% ipython --no-banner

In [1]: import numpy as np

In [2]: np.set_printoptions(suppress=True, linewidth=200)

In [3]: tidy = lambda a: np.round(a, 2) + 0

In [4]: th = np.deg2rad(72)

In [5]: M = np.eye(4)

In [6]: M[np.ix_([0, 1], [0, 1])] = [[np.cos(th), -np.sin(th)], [np.sin(th), np.cos(th)]]

In [7]: print(tidy(M))
[[ 0.31 -0.95  0.    0.  ]
 [ 0.95  0.31  0.    0.  ]
 [ 0.    0.    1.    0.  ]
 [ 0.    0.    0.    1.  ]]

In [8]: W = np.array([[-4, -1], [-1, -5], [-5, 0], [0, 0]])

In [9]: beta = np.array([3, 0])

In [10]: hid = np.maximum(M @ W + beta, 0)

In [11]: print((hid > 0).mean(axis=0))
[0.5  0.25]

In [12]: print(np.linalg.matrix_rank(hid))
2

In [13]: print(tidy(hid))
[[2.71 4.45]
 [0.   0.  ]
 [0.   0.  ]
 [3.   0.  ]]

In [14]: basis = np.array([[1, -2, 2], [-2, 0, -2]])

In [15]: print((hid @ basis).round(6).argmax(axis=1))
[2 0 0 2]

In [16]: print(tidy(hid @ basis))
[[-6.18 -5.43 -3.46]
 [ 0.    0.    0.  ]
 [ 0.    0.    0.  ]
 [ 3.   -6.    6.  ]]

In [17]: arr = np.load("layer14.npy")

In [18]: print(arr)
[[3 1 3 2 3 1 1]
 [1 3 1 3 2 3 1]
 [3 1 3 1 3 2 3]
 [2 3 1 3 1 3 2]
 [3 2 3 1 3 1 3]
 [1 3 2 3 1 3 1]
 [1 1 3 2 3 1 3]]

In [19]: out = arr / np.sqrt((arr ** 2).mean(axis=1, keepdims=True))

In [20]: print(tidy(np.linalg.norm(out, axis=1)))
[2.65 2.65 2.65 2.65 2.65 2.65 2.65]

In [21]: print(np.linalg.matrix_rank(arr - arr.mean(axis=1, keepdims=True)))
6

In [22]: print(np.linalg.matrix_rank(out) == np.linalg.matrix_rank(arr))
True

In [23]: W = np.array([[5, 7, 5, 8],
    ...:     [8, 9, 4, 9],
    ...:     [1, 0, 5, 4],
    ...:     [7, 0, 9, 1],
    ...:     [3, 8, 0, 3],
    ...:     [6, 6, 6, 3],
    ...:     [1, 5, 8, 1]])

In [24]: beta = np.array([2, 0, 1, 3])

In [25]: hid = np.maximum(arr @ W + beta, 0)

In [26]: print((hid > 0).mean(axis=0))
[1. 1. 1. 1.]

In [27]: print(np.linalg.matrix_rank(hid))
4

In [28]: print((hid > 0).astype(int))
[[1 1 1 1]
 [1 1 1 1]
 [1 1 1 1]
 [1 1 1 1]
 [1 1 1 1]
 [1 1 1 1]
 [1 1 1 1]]

In [29]: basis = np.array([[-6, -4], [1, 8], [-6, -4], [-4, 9]])

In [30]: print(W @ basis)
[[ -85   88]
 [ -99  105]
 [ -52   12]
 [-100  -55]
 [ -22   79]
 [ -78   27]
 [ -53   13]]

In [31]: print(hid @ basis)
[[ -937   587]
 [-1095   517]
 [-1021   695]
 [-1211   539]
 [-1042   773]
 [-1125   450]
 [ -873   437]]

In [32]: print((hid @ basis).round(6).argmax(axis=1))
[1 1 1 1 1 1 1]

In [33]: w, evecs = np.linalg.eigh(arr)

In [34]: print((w > 1e-8).sum(), (w < -1e-8).sum())
5 2

In [35]: print(tidy(np.linalg.eigvalsh(arr @ arr)))
[  0.67   1.     1.     3.71   4.    28.51 218.12]

In [36]: print(tidy(np.linalg.eigvalsh(arr + -3 * np.eye(7))))
[-4.93 -4.   -2.18 -2.   -1.    2.34 11.77]

In [37]: print(tidy(evecs.T @ evecs))
[[1. 0. 0. 0. 0. 0. 0.]
 [0. 1. 0. 0. 0. 0. 0.]
 [0. 0. 1. 0. 0. 0. 0.]
 [0. 0. 0. 1. 0. 0. 0.]
 [0. 0. 0. 0. 1. 0. 0.]
 [0. 0. 0. 0. 0. 1. 0.]
 [0. 0. 0. 0. 0. 0. 1.]]

In [38]: print(tidy(evecs @ np.diag(w) @ evecs.T))
[[3. 1. 3. 2. 3. 1. 1.]
 [1. 3. 1. 3. 2. 3. 1.]
 [3. 1. 3. 1. 3. 2. 3.]
 [2. 3. 1. 3. 1. 3. 2.]
 [3. 2. 3. 1. 3. 1. 3.]
 [1. 3. 2. 3. 1. 3. 1.]
 [1. 1. 3. 2. 3. 1. 3.]]

In [39]: vec = np.array([0, -2, -1, -7, 1, 9, -5])

In [40]: y = arr @ vec

In [41]: beta, lr = np.zeros(7), 1 / np.linalg.norm(arr, 2) ** 2

In [42]: for i in range(12):
    ...:     beta -= lr * arr.T @ (arr @ beta - y)
    ...:     if i % 2 == 0: print(i, round(np.linalg.norm(arr @ beta - y), 2))
    ...: 
0 15.18
2 14.22
4 13.55
6 13.06
8 12.69
10 12.39

In [43]: print(tidy(np.linalg.cond(arr)))
18.08

In [44]: J = np.load("arr.npy")

In [45]: print(tidy(J))
[[-0.39  0.41  0.59 -0.11  0.57]
 [-0.12 -0.08 -0.67 -0.45  0.58]
 [-0.27  0.54 -0.45  0.66  0.01]
 [ 0.27  0.72 -0.09 -0.53 -0.35]
 [ 0.82  0.12  0.06  0.28  0.47]]

In [46]: print(tidy(np.trace(J)))
-0.98

In [47]: print(tidy(J @ J))
[[ 0.38  0.11 -0.72  0.46  0.33]
 [ 0.59 -0.65  0.36  0.01  0.31]
 [ 0.36  0.08 -0.37 -0.85 -0.07]
 [-0.6  -0.41 -0.26 -0.23  0.59]
 [ 0.11  0.62  0.38 -0.12  0.66]]

In [48]: print(tidy(np.linalg.matrix_power(J, 3)))
[[ 0.43  0.13  0.46 -0.72  0.27]
 [ 0.    0.53  0.64  0.54  0.11]
 [-0.34 -0.68  0.39  0.11  0.51]
 [ 0.78 -0.44  0.09  0.37 -0.22]
 [ 0.29  0.2  -0.47  0.21  0.78]]

In [49]: print(tidy(np.linalg.det(J)))
1.0

In [50]: print(np.allclose(J, J.T))
False

In [51]: print(tidy((J - J.T) / 2))
[[ 0.    0.27  0.43 -0.19 -0.13]
 [-0.27  0.   -0.6  -0.58  0.23]
 [-0.43  0.6   0.    0.37 -0.03]
 [ 0.19  0.58 -0.37  0.   -0.31]
 [ 0.13 -0.23  0.03  0.31  0.  ]]

In [52]: print(tidy(np.kron(np.eye(2, dtype=int), J)))
[[-0.39  0.41  0.59 -0.11  0.57  0.    0.    0.    0.    0.  ]
 [-0.12 -0.08 -0.67 -0.45  0.58  0.    0.    0.    0.    0.  ]
 [-0.27  0.54 -0.45  0.66  0.01  0.    0.    0.    0.    0.  ]
 [ 0.27  0.72 -0.09 -0.53 -0.35  0.    0.    0.    0.    0.  ]
 [ 0.82  0.12  0.06  0.28  0.47  0.    0.    0.    0.    0.  ]
 [ 0.    0.    0.    0.    0.   -0.39  0.41  0.59 -0.11  0.57]
 [ 0.    0.    0.    0.    0.   -0.12 -0.08 -0.67 -0.45  0.58]
 [ 0.    0.    0.    0.    0.   -0.27  0.54 -0.45  0.66  0.01]
 [ 0.    0.    0.    0.    0.    0.27  0.72 -0.09 -0.53 -0.35]
 [ 0.    0.    0.    0.    0.    0.82  0.12  0.06  0.28  0.47]]

In [53]: print(tidy(np.einsum("ii->", J)))
-0.98

In [54]: print(tidy(np.linalg.eigvals(J)))
[ 1.  +0.j   -0.82+0.57j -0.82-0.57j -0.17+0.99j -0.17-0.99j]

In [55]: print(tidy(np.linalg.det(J[::-1])))
1.0

In [56]: print(tidy(np.linalg.det(J.T)))
1.0

In [57]: A = np.loadtxt("sample19.csv", delimiter=",")

In [58]: print(A)
[[0. 0. 0. 0. 0. 0. 0. 0. 0. 0.]
 [0. 0. 0. 0. 0. 0. 1. 0. 0. 0.]
 [0. 0. 0. 0. 0. 0. 0. 0. 0. 0.]
 [0. 0. 0. 0. 1. 0. 0. 0. 0. 0.]
 [0. 0. 0. 1. 0. 0. 1. 1. 0. 0.]
 [0. 0. 0. 0. 0. 0. 0. 0. 0. 0.]
 [0. 1. 0. 0. 1. 0. 0. 0. 1. 1.]
 [0. 0. 0. 0. 1. 0. 0. 0. 0. 0.]
 [0. 0. 0. 0. 0. 0. 1. 0. 0. 0.]
 [0. 0. 0. 0. 0. 0. 1. 0. 0. 0.]]

In [59]: print([round(float(x), 2) for x in np.linalg.svd(A, compute_uv=False)[:3]])
[2.18, 2.18, 1.13]

In [60]: print(np.argsort(-np.linalg.norm(A, axis=0).round(6), kind="stable")[:3])
[6 4 1]

In [61]: print(np.linalg.matrix_rank(A, rtol=0.1))
4

In [62]: print(tidy(np.linalg.eigvalsh(A).min()))
-2.18

In [63]: np.linalg.inv(A)
LinAlgError: Singular matrix


In [64]: print(np.linalg.lstsq(A[:-1].T, A[-1])[2])
4

In [65]: print(tidy(A @ np.linalg.pinv(A) @ A))
[[0. 0. 0. 0. 0. 0. 0. 0. 0. 0.]
 [0. 0. 0. 0. 0. 0. 1. 0. 0. 0.]
 [0. 0. 0. 0. 0. 0. 0. 0. 0. 0.]
 [0. 0. 0. 0. 1. 0. 0. 0. 0. 0.]
 [0. 0. 0. 1. 0. 0. 1. 1. 0. 0.]
 [0. 0. 0. 0. 0. 0. 0. 0. 0. 0.]
 [0. 1. 0. 0. 1. 0. 0. 0. 1. 1.]
 [0. 0. 0. 0. 1. 0. 0. 0. 0. 0.]
 [0. 0. 0. 0. 0. 0. 1. 0. 0. 0.]
 [0. 0. 0. 0. 0. 0. 1. 0. 0. 0.]]

In [66]: w, evecs = np.linalg.eigh(A)

In [67]: print(tidy(evecs.T @ evecs))
[[1. 0. 0. 0. 0. 0. 0. 0. 0. 0.]
 [0. 1. 0. 0. 0. 0. 0. 0. 0. 0.]
 [0. 0. 1. 0. 0. 0. 0. 0. 0. 0.]
 [0. 0. 0. 1. 0. 0. 0. 0. 0. 0.]
 [0. 0. 0. 0. 1. 0. 0. 0. 0. 0.]
 [0. 0. 0. 0. 0. 1. 0. 0. 0. 0.]
 [0. 0. 0. 0. 0. 0. 1. 0. 0. 0.]
 [0. 0. 0. 0. 0. 0. 0. 1. 0. 0.]
 [0. 0. 0. 0. 0. 0. 0. 0. 1. 0.]
 [0. 0. 0. 0. 0. 0. 0. 0. 0. 1.]]

In [68]: print(np.abs(evecs[:, -1]).round(6).argmax())
6

In [69]: print(tidy(np.linalg.eigvalsh(A @ A)))
[0.   0.   0.   0.   0.   0.   1.27 1.27 4.73 4.73]

In [70]: print(w.sum(), np.trace(A))
0.0 0.0

In [71]: print(tidy(np.linalg.eigvalsh(A + -3 * np.eye(10))))
[-5.18 -4.13 -3.   -3.   -3.   -3.   -3.   -3.   -1.87 -0.82]

In [72]: print(np.unravel_index(np.abs(A).argmax(), A.shape))
(np.int64(1), np.int64(6))

In [73]: print(np.abs(A).max())
1.0

In [74]: print(np.linalg.matrix_rank(A))
4

In [75]: print(A.sum(axis=1))
[0. 1. 0. 1. 3. 0. 4. 1. 1. 1.]

In [76]: W0 = np.array([[0, 2, 0, 3, 3, -2],
    ...:     [-3, -2, -1, -1, 2, -1],
    ...:     [-3, -1, -1, -1, 2, -3],
    ...:     [2, 0, 3, 2, -3, 1],
    ...:     [-2, 3, -2, 3, -3, -3],
    ...:     [0, 2, 2, 2, -1, 2]])

In [77]: print(W0)
[[ 0  2  0  3  3 -2]
 [-3 -2 -1 -1  2 -1]
 [-3 -1 -1 -1  2 -3]
 [ 2  0  3  2 -3  1]
 [-2  3 -2  3 -3 -3]
 [ 0  2  2  2 -1  2]]

In [78]: vec = np.array([-2, 7, 3, 7, -2, 1])

In [79]: a = np.maximum(W0 @ vec, 0)

In [80]: print(np.flatnonzero(a > 1e-9))
[0 3 4 5]

In [81]: print(a)
[27  0  0 26 43 38]

In [82]: print(tidy(np.tanh(W0 @ vec)))
[ 1. -1. -1.  1.  1.  1.]

In [83]: q, r_ = np.linalg.qr(W0)

In [84]: print(tidy(abs(r_[0, 0])), tidy(np.linalg.norm(W0[:, 0])))
5.1 5.1

In [85]: print(tidy(q))
[[ 0.    0.43 -0.03 -0.5  -0.75 -0.06]
 [ 0.59 -0.36 -0.26 -0.37  0.    0.57]
 [ 0.59 -0.14 -0.27  0.14 -0.1  -0.73]
 [-0.39 -0.05 -0.58 -0.55  0.37 -0.25]
 [ 0.39  0.69  0.21 -0.21  0.53 -0.01]
 [ 0.    0.43 -0.69  0.5  -0.09  0.29]]

In [86]: data = np.array([[1.7, 0.1, -0.1, -0.7, 0.1],
    ...:     [0.1, 1.8, 0.2, -0.5, 0.2],
    ...:     [-0.4, 0.7, -1.8, 1.0, 0.2],
    ...:     [0.1, -2.2, -1.0, -0.4, 0.5],
    ...:     [0.5, 0.5, -0.9, -0.4, 0.2]])

In [87]: vec = np.array([-1, 0, 2, 0, 1])

In [88]: print((data @ vec).argmax())
1

In [89]: print(data @ np.eye(5)[3])
[-0.7 -0.5  1.  -0.4 -0.4]

In [90]: print(tidy(data @ np.ones(5)))
[ 1.1  1.8 -0.3 -3.  -0.1]

In [91]: print(tidy(data @ vec))
[-1.8  0.5 -3.  -1.6 -2.1]

In [92]: print(tidy(np.einsum("ij,j->i", data, vec)))
[-1.8  0.5 -3.  -1.6 -2.1]

In [93]: print(np.linalg.norm(data @ vec) <= np.linalg.norm(data, 2) * np.linalg.norm(vec) + 1e-9)
True

In [94]: f, v = data[3], data[4]

In [95]: print(tidy(f @ f))
6.26

In [96]: p = (f @ v) / (f @ f) * f

In [97]: print(tidy(v - p))
[ 0.5   0.54 -0.88 -0.39  0.19]

In [98]: print(tidy(np.linalg.norm(f + v) ** 2 + np.linalg.norm(f - v) ** 2))
15.54

In [99]: print(tidy(np.outer(f, v)))
[[ 0.05  0.05 -0.09 -0.04  0.02]
 [-1.1  -1.1   1.98  0.88 -0.44]
 [-0.5  -0.5   0.9   0.4  -0.2 ]
 [-0.2  -0.2   0.36  0.16 -0.08]
 [ 0.25  0.25 -0.45 -0.2   0.1 ]]

In [100]: print(np.linalg.matrix_rank(np.outer(f, v)))
1

In [101]: feats = np.load("m.npy")

In [102]: print(feats)
[[ 9. -3.  0.  0.  0.  0.  0.  0.  0.  0.]
 [ 6.  8.  0.  0.  0.  0.  0.  0.  0.  0.]
 [ 0.  0.  2.  3.  4.  2.  3.  1.  3.  4.]
 [ 0.  0.  0.  0.  5.  4.  5.  2.  5.  3.]
 [ 0.  0.  3.  5.  4.  0.  3.  3.  5.  2.]
 [ 0.  0.  1.  3.  0.  1.  0.  3.  4.  1.]
 [ 0.  0.  0.  2.  5.  3.  2.  4.  5.  0.]
 [ 0.  0.  1.  1.  2.  1.  4.  2.  4.  2.]
 [ 0.  0.  2.  1.  4.  1.  0.  2.  2.  1.]
 [ 0.  0.  3.  4.  4.  4.  4.  1.  2.  0.]]

In [103]: vec = np.array([0, -5, 2, 0, 3, 5, -5, 2, 3, 5])

In [104]: y = feats @ vec

In [105]: beta, lr = np.zeros(10), 1 / np.linalg.norm(feats, 2) ** 2

In [106]: for i in range(60):
     ...:     beta -= lr * feats.T @ (feats @ beta - y)
     ...:     if i % 10 == 0: print(i, round(np.linalg.norm(feats @ beta - y), 2))
     ...: 
0 42.64
10 20.26
20 15.87
30 13.39
40 11.52
50 10.02

In [107]: print(tidy(np.linalg.cond(feats)))
78.52
